>>> import numpy as np
>>> import numpy.linalg as la
>>> np.set_printoptions(suppress=True, linewidth=120)
>>> J = np.array([[1, 2, 3], [2, 3, 3], [0, 0, 3], [3, 1, 0]])
>>> J[3] = J[1]
>>> J
array([[1, 2, 3],
       [2, 3, 3],
       [0, 0, 3],
       [2, 3, 3]])
>>> x0 = np.array([3, 1, 1])
>>> y = J @ x0
>>> y
array([ 8, 12,  3, 12])
>>> np.round(la.solve(J.T @ J, J.T @ y), 2)
array([3., 1., 1.])
>>> np.round(la.lstsq(J, y)[0], 2)
array([3., 1., 1.])
>>> rng = np.random.default_rng(80)
>>> y = y + 0.3 * rng.normal(size=4)
>>> y.round(2)
array([ 8.29, 11.88,  2.83, 11.64])
>>> b, *_ = la.lstsq(J, y)
>>> [round(float(la.norm(la.solve(J.T @ J + lam * np.eye(3), J.T @ y))), 2) for lam in (0, 1, 10, 100)]
[2.65, 2.53, 2.07, 0.91]
>>> np.round(la.norm(y - J @ b), 2)
np.float64(0.17)
>>> b.round()
array([1., 2., 1.])
>>> out = J / la.norm(J, axis=1, keepdims=True)
>>> cov = out @ out.T
>>> round(np.degrees(np.arccos(np.clip(cov[3, 2], -1, 1))), 2)
np.float64(50.24)
>>> cov.round(2)
array([[1.  , 0.97, 0.8 , 0.97],
       [0.97, 1.  , 0.64, 1.  ],
       [0.8 , 0.64, 1.  , 0.64],
       [0.97, 1.  , 0.64, 1.  ]])
>>> (np.abs(cov) > 0.9).astype(int)
array([[1, 1, 0, 1],
       [1, 1, 0, 1],
       [0, 0, 1, 0],
       [1, 1, 0, 1]])
>>> np.round(la.norm(out, axis=1), 2)
array([1., 1., 1., 1.])
>>> proj = J @ la.solve(J.T @ J, J.T)
>>> proj.round(2) + 0
array([[1. , 0. , 0. , 0. ],
       [0. , 0.5, 0. , 0.5],
       [0. , 0. , 1. , 0. ],
       [0. , 0.5, 0. , 0.5]])
>>> np.round(la.eigvalsh(proj), 2) + 0
array([0., 1., 1., 1.])
>>> np.allclose(proj @ proj, proj)
True
>>> out = J / np.sqrt((J ** 2).mean(axis=1, keepdims=True))
>>> la.matrix_rank(J - J.mean(axis=1, keepdims=True))
np.int64(2)
>>> out = np.c_[J[:, :1] @ np.array([[-9]]), np.array([-2, 1, -2, 0])]
>>> out
array([[ -9,  -2],
       [-18,   1],
       [  0,  -2],
       [-18,   0]])
>>> la.matrix_rank(out)
np.int64(2)
>>> np.round(la.norm(out - J @ la.lstsq(J, out)[0], axis=0), 2) + 0
array([0.  , 0.71])
>>> K = np.load("x.npy")
>>> K
array([[5., 1., 1., 1.],
       [1., 5., 1., 1.],
       [1., 1., 5., 1.],
       [1., 1., 1., 5.]])
>>> # symmetric, so the eigenvalues are real
>>> out = np.array([[2, 1], [-4, -2], [2, -1]])
>>> out.T @ J.T
array([[ 0, -2,  6, -2],
       [-6, -7, -3, -7]])
>>> np.einsum("ij,ij->i", J, J)
array([14, 22,  9, 22])
>>> np.einsum("ik,kj->ji", J, out)
array([[ 0, -2,  6, -2],
       [-6, -7, -3, -7]])
>>> la.matrix_rank(np.vstack([J, out.T]))
np.int64(3)
>>> np.einsum("ij->j", J)
array([ 5,  8, 12])
>>> out @ J
Traceback (most recent call last):
  File "<python-input-43>", line 1, in <module>
    out @ J
    ~~~~^~~
ValueError: matmul: Input operand 1 has a mismatch in its core dimension 0, with gufunc signature (n?,k),(k,m?)->(n?,m?) (size 4 is different from 2)
>>> np.vstack([J, out.T]).shape
(6, 3)
